$ python3 -q
>>> import numpy as np
>>> np.set_printoptions(suppress=True, linewidth=140)
>>> E = np.load("case10.npy")
>>> E
array([[-1,  2,  1,  1],
       [ 0, -1, -2,  1],
       [ 0, -1, -2,  1],
       [ 0,  2,  2, -2]])
>>> # rows 1 and 2 are equal
>>> np.linalg.lstsq(E[:-1].T, E[-1])[2]
np.int32(2)
>>> try:
...     np.linalg.inv(E)
... except np.linalg.LinAlgError as e:
...     print(e)
... 
Singular matrix
>>> np.abs(np.diag(np.linalg.qr(E)[1])) > 1e-9
array([ True,  True,  True, False])
>>> round(np.trace(np.linalg.pinv(E) @ E), 1)
np.float64(3.0)
>>> rng = np.random.default_rng(22249)
>>> labels = rng.permutation(4)
>>> labels
array([1, 3, 0, 2])
>>> Y = E[labels][:, labels]
>>> np.trace(Y)
np.int64(-6)
>>> Y
array([[-1,  1,  0, -2],
       [ 2, -2,  0,  2],
       [ 2,  1, -1,  1],
       [-1,  1,  0, -2]])
>>> np.linalg.matrix_rank(Y, rtol=0.1)
np.int64(3)
>>> round(float(np.linalg.norm(Y, 2) / np.linalg.norm(Y)), 1)
0.9
>>> U, sv, Vh = np.linalg.svd(E)
>>> np.argmax(sv[:-1] / (sv[1:] + 1e-6)) + 1
np.int64(3)
>>> sv.round(1) + 0
array([5. , 2.3, 0.8, 0. ])
>>> Y = U[:, :3] @ np.diag(sv[:3]) @ Vh[:3]
>>> np.linalg.matrix_rank(E, rtol=0.05)
np.int64(3)
>>> np.linalg.matrix_rank(Y)
np.int64(3)
>>> round(float(np.abs(E - Y).max()), 1)
0.0
>>> round(np.linalg.norm(E - Y) / np.linalg.norm(E), 1)
np.float64(0.0)
>>> round(float(np.linalg.norm(E - Y, 2)), 1), round(sv[3], 1)
(0.0, np.float64(0.0))
>>> feats = np.load("w.npy")
>>> feats
array([[-7,  3,  0, -5],
       [ 7, -8, -6, -4],
       [ 9, -8,  8,  3],
       [-4, -3, -1, -9]])
>>> x0 = np.array([2, -2, -2, 2])
>>> h1 = np.maximum(feats @ x0, 0)
>>> feats.T @ h1
array([ 454, -464,  -12,  -64])
>>> np.flatnonzero(h1 > 1e-9)
array([1, 2])
>>> feats * (h1 > 1e-9)[:, None]
array([[ 0,  0,  0,  0],
       [ 7, -8, -6, -4],
       [ 9, -8,  8,  3],
       [ 0,  0,  0,  0]])
>>> np.maximum(feats @ x0, 0) - np.maximum(-feats @ x0, 0)
array([-30,  34,  24, -18])
>>> t3 = np.stack([feats, 4 * feats, feats[::-1]])
>>> np.round(np.linalg.norm(t3, axis=(1, 2)), 1)
array([23.9, 95.7, 23.9])
>>> np.einsum("bij,cij->bc", t3, t3)
array([[ 573, 2292,  262],
       [2292, 9168, 1048],
       [ 262, 1048,  573]])
>>> np.round(np.linalg.det(t3), 1)
array([   407., 104192.,    407.])
>>> np.linalg.matrix_rank(t3)
array([4, 4, 4])
>>> t3.sum(axis=0)
array([[-39,  12,  -1, -34],
       [ 44, -48, -22, -17],
       [ 52, -48,  34,  11],
       [-27, -12,  -5, -50]])
>>> t3.shape
(3, 4, 4)
>>> Y = feats[0, 0] * feats[1:] - np.outer(feats[1:, 0], feats[0])
>>> Y
array([[  0,  35,  42,  63],
       [  0,  29, -56,  24],
       [  0,  33,   7,  43]])
>>> np.flatnonzero(~Y.round(6).any(axis=1))
array([], dtype=int64)
>>> K = np.array([[1.0, 0.7, 0.5], [0.7, 1.0, 0.7], [0.5, 0.7, 1.0]])
>>> # symmetric
>>> Y = K / np.sqrt((K ** 2).mean(axis=1, keepdims=True))
>>> Y[1].round(1)
array([0.9, 1.2, 0.9])
>>> np.round(np.linalg.norm(Y, axis=1), 1)
array([1.7, 1.7, 1.7])
>>> Y = feats ** -1
Traceback (most recent call last):
  File "<python-input-49>", line 1, in <module>
    Y = feats ** -1
        ~~~~~~^^~~~
ValueError: Integers to negative integer powers are not allowed.
>>> Y = np.linalg.inv(feats)
>>> np.round(np.linalg.inv(Y), 1) + 0
array([[-7.,  3.,  0., -5.],
       [ 7., -8., -6., -4.],
       [ 9., -8.,  8.,  3.],
       [-4., -3., -1., -9.]])
>>> x0 = np.ones(3)
>>> for _ in range(6):
...     x0 = K @ x0
...     x0 /= np.linalg.norm(x0)
...     print(round(x0 @ K @ x0, 1))
... 
2.3
2.3
2.3
2.3
2.3
2.3
>>> x0.round(1)
array([0.6, 0.6, 0.6])
>>> vals, V = np.linalg.eigh(K)
>>> x0 = np.array([-3, 5, -3])
>>> np.round(x0 @ K @ x0, 1)
np.float64(10.0)
>>> np.round(V * np.abs(vals) @ V.T, 1)
array([[1. , 0.7, 0.5],
       [0.7, 1. , 0.7],
       [0.5, 0.7, 1. ]])
>>> round(x0 @ K @ x0 / (x0 @ x0), 1), round(vals[0], 1), round(float(vals[-1]), 1)
(np.float64(0.2), np.float64(0.2), 2.3)
>>> np.round(np.linalg.eigvalsh(K[1:, 1:]), 1)
array([0.3, 1.7])
>>> def softmax(z):
...     e = np.exp(z - z.max(axis=-1, keepdims=True))
...     return e / e.sum(axis=-1, keepdims=True)
... 
>>> np.round(softmax(K[1]), 1)
array([0.3, 0.4, 0.3])
>>> S = K @ K.T / np.sqrt(3)
>>> np.round(softmax(S + np.triu(np.full(S.shape, -np.inf), 1)), 1)
array([[1. , 0. , 0. ],
       [0.5, 0.5, 0. ],
       [0.3, 0.4, 0.3]])
>>> A = np.load("run18.npy")
>>> A
array([[1, 4, 2],
       [3, 6, 4],
       [5, 8, 6]])
>>> [round(float(x), 1) for x in np.linalg.svd(A, compute_uv=False)[:3]]
[14.3, 1.3, 0.0]
>>> np.linalg.cond(A) > 100
np.True_
>>> np.linalg.matrix_rank(A, rtol=0.1)
np.int64(1)
>>> np.argsort(-np.linalg.norm(A, axis=0).round(6), kind="stable")[:3]
array([1, 2, 0])
>>> round(float(np.linalg.norm(A, 2) / np.linalg.norm(A)), 1)
1.0
>>> rank = np.linalg.matrix_rank(E)
>>> rank
np.int64(3)
>>> N = np.linalg.svd(E)[2][rank:].T
>>> [int(np.linalg.matrix_rank(E[:, :j + 1])) for j in range(4)]
[1, 2, 3, 3]
>>> np.allclose(E @ N, 0)
True
>>> np.round(E @ N, 1) + 0
array([[0.],
       [0.],
       [0.],
       [0.]])
>>> np.round(N @ N.T, 1) + 0
array([[0.8, 0.3, 0. , 0.3],
       [0.3, 0.1, 0. , 0.1],
       [0. , 0. , 0. , 0. ],
       [0.3, 0.1, 0. , 0.1]])
>>> N.shape
(4, 1)
>>> [int(np.linalg.matrix_rank(np.delete(E, i, axis=0))) for i in range(4)]
[2, 3, 3, 2]
>>> G = A.T @ A
>>> np.round(np.linalg.eigvalsh(G)[::-1], 1) + 0
array([205.4,   1.6,   0. ])
>>> (A @ A.T).shape
(3, 3)
>>> G
array([[ 35,  62,  44],
       [ 62, 116,  80],
       [ 44,  80,  56]])
>>> np.round(np.linalg.svd(A, compute_uv=False) ** 2, 1) + 0
array([205.4,   1.6,   0. ])
>>> labels = rng.permutation(3)
>>> labels
array([2, 1, 0])
>>> Y = A[labels][:, labels]
>>> np.allclose(Y, A)
False
>>> np.round(np.sort(np.abs(np.linalg.eigvals(Y))), 1) + 0
array([ 0. ,  0.4, 13.4])
>>> x0 = np.array([-3, -2, 3])
>>> (A * x0).sum(axis=1)
array([ -5,  -9, -13])
>>> np.einsum("ij,j->i", A, x0)
array([ -5,  -9, -13])
>>> A @ np.eye(3)[2]
array([2., 4., 6.])
>>> (A @ x0).argmax()
np.int64(0)
>>> A @ np.ones(3)
array([ 7., 13., 19.])
>>> A @ x0
array([ -5,  -9, -13])
>>> r0 = np.array([7, 9, 2]) + 0.5
>>> M = np.eye(3) - 2 * np.outer(r0, r0) / (r0 @ r0)
>>> M.round(1)
array([[ 0.3, -0.9, -0.2],
       [-0.9, -0.2, -0.3],
       [-0.2, -0.3,  0.9]])
>>> # symmetric, so the eigenvalues are real
>>> vals, V = np.linalg.eigh(M)
>>> x0 = np.array([-5, -7, 1])
>>> round(float(x0 @ M @ x0), 1)
-59.9
>>> np.round(V * np.maximum(vals, 0) @ V.T, 1)
array([[ 0.6, -0.5, -0.1],
       [-0.5,  0.4, -0.2],
       [-0.1, -0.2,  1. ]])
>>> round(float(x0 @ M @ x0 / (x0 @ x0)), 1), np.round(vals[0], 1), vals[-1]
(-0.8, np.float64(-1.0), np.float64(1.0))
>>> np.round(np.linalg.eigvalsh(M[1:, 1:]), 1)
array([-0.3,  1. ])
>>> data = np.loadtxt("block12.csv", delimiter=",")
>>> data.round(1) + 0
array([[ 0.8,  0. , -0.1,  0.4],
       [ 0. ,  0.7,  1.3,  0. ],
       [-0.1,  1.3,  2.3,  0. ],
       [ 0.4,  0. ,  0. ,  0.2]])
>>> # null space of dimension 2
>>> vals, V = np.linalg.eigh(data)
>>> x0 = np.array([-1, -2, 0, -1])
>>> round(float(np.abs(data).sum(axis=1).max()), 1), round(float(np.abs(vals).max()), 1)
(3.7, 3.0)
>>> np.round(x0 @ data @ x0, 1)
np.float64(4.7)
>>> np.round(V * np.abs(vals) @ V.T, 1) + 0
array([[ 0.8,  0. , -0.1,  0.4],
       [ 0. ,  0.7,  1.3,  0. ],
       [-0.1,  1.3,  2.3,  0. ],
       [ 0.4,  0. ,  0. ,  0.2]])
>>> (np.sign(V[:, -1].round(6)) == np.sign(V[0, -1].round(6))).astype(int)
array([1, 0, 0, 1])
>>> np.round(np.linalg.eigvals(data).sum().real, 1)
np.float64(4.0)
>>> round(np.einsum("ij,ji->", data, data), 1)
np.float64(10.0)
>>> round(float(np.linalg.det(data[::-1])), 1)
0.0
>>> np.round(np.kron(np.eye(2, dtype=int), data), 1) + 0
array([[ 0.8,  0. , -0.1,  0.4,  0. ,  0. ,  0. ,  0. ],
       [ 0. ,  0.7,  1.3,  0. ,  0. ,  0. ,  0. ,  0. ],
       [-0.1,  1.3,  2.3,  0. ,  0. ,  0. ,  0. ,  0. ],
       [ 0.4,  0. ,  0. ,  0.2,  0. ,  0. ,  0. ,  0. ],
       [ 0. ,  0. ,  0. ,  0. ,  0.8,  0. , -0.1,  0.4],
       [ 0. ,  0. ,  0. ,  0. ,  0. ,  0.7,  1.3,  0. ],
       [ 0. ,  0. ,  0. ,  0. , -0.1,  1.3,  2.3,  0. ],
       [ 0. ,  0. ,  0. ,  0. ,  0.4,  0. ,  0. ,  0.2]])
>>> round(float(np.linalg.det(data.T)), 1)
0.0
>>> np.round(np.linalg.det(2 * data), 1), round(np.linalg.det(data), 1)
(np.float64(0.0), np.float64(0.0))
>>> round(np.einsum("ii->", data), 1)
np.float64(4.0)
>>> mat = np.array([[-2, -2, 2, -3], [-2, 0, 2, -2], [2, 2, -4, -1], [-3, -2, -1, 0]])
>>> Y = E[0, 0] * E[1:] - np.outer(E[1:, 0], E[0])
>>> Y
array([[ 0,  1,  2, -1],
       [ 0,  1,  2, -1],
       [ 0, -2, -2,  2]])
>>> E[:, 0] / E[0, 0]
array([ 1., -0., -0., -0.])
>>> x0 = np.array([1, -1, -3, -2])
>>> rhs = mat @ x0
>>> rhs
array([ 0, -4, 14,  2])
>>> np.round(np.linalg.solve(mat, mat[:, 0]), 1) + 0
array([1., 0., 0., 0.])
>>> np.round(np.linalg.solve(mat, rhs + mat[:, 2]), 1)
array([ 1., -1., -2., -2.])
>>> np.round(np.linalg.solve(mat, rhs), 1)
array([ 1., -1., -3., -2.])
>>> q, _ = np.linalg.qr(np.array([[-1.6, -0.4, -0.2], [0.6, 0.6, -1.5], [0.4, -0.4, 0.9]]))
>>> W0 = q[:, :3]
>>> W0.round(1)
array([[-0.9, -0.1,  0.4],
       [ 0.3, -0.6,  0.7],
       [ 0.2,  0.8,  0.6]])
>>> q, r_ = np.linalg.qr(W0)
>>> np.abs(np.diag(r_))
array([1., 1., 1.])
>>> abs(r_[0, 0]), round(float(np.linalg.norm(W0[:, 0])), 1)
(np.float64(1.0), 1.0)
>>> x0 = np.array([0, 7, -1])
>>> np.round(np.sort(np.abs(np.degrees(np.angle(np.linalg.eigvals(W0))))), 1)
array([  0. , 167.2, 167.2])
>>> np.round(np.linalg.inv(W0), 1)
array([[-0.9,  0.3,  0.2],
       [-0.1, -0.6,  0.8],
       [ 0.4,  0.7,  0.6]])
>>> np.round(np.linalg.det(W0), 1)
np.float64(1.0)
>>> np.round(np.abs(np.linalg.eigvals(W0)), 1)
array([1., 1., 1.])
>>> Y = W0 / np.sqrt((W0 ** 2).mean(axis=1, keepdims=True))
>>> np.round(np.linalg.norm(Y, axis=1), 1)
array([1.7, 1.7, 1.7])
>>> np.linalg.matrix_rank(Y) == np.linalg.matrix_rank(W0)
np.True_
>>> Y[0].round(1)
array([-1.6, -0.1,  0.7])
>>> np.round(W0.T @ W0, 1) + 0
array([[1., 0., 0.],
       [0., 1., 0.],
       [0., 0., 1.]])
>>> np.round(np.linalg.pinv(W0), 1)
array([[-0.9,  0.3,  0.2],
       [-0.1, -0.6,  0.8],
       [ 0.4,  0.7,  0.6]])
>>> np.round(W0 @ W0.T, 1) + 0
array([[1., 0., 0.],
       [0., 1., 0.],
       [0., 0., 1.]])
>>> round(np.einsum("ij,ji->", W0, W0), 1)
np.float64(2.8)
>>> np.round(np.linalg.det(W0[::-1]), 1)
np.float64(-1.0)
>>> round(np.einsum("ii->", W0), 1)
np.float64(-1.0)
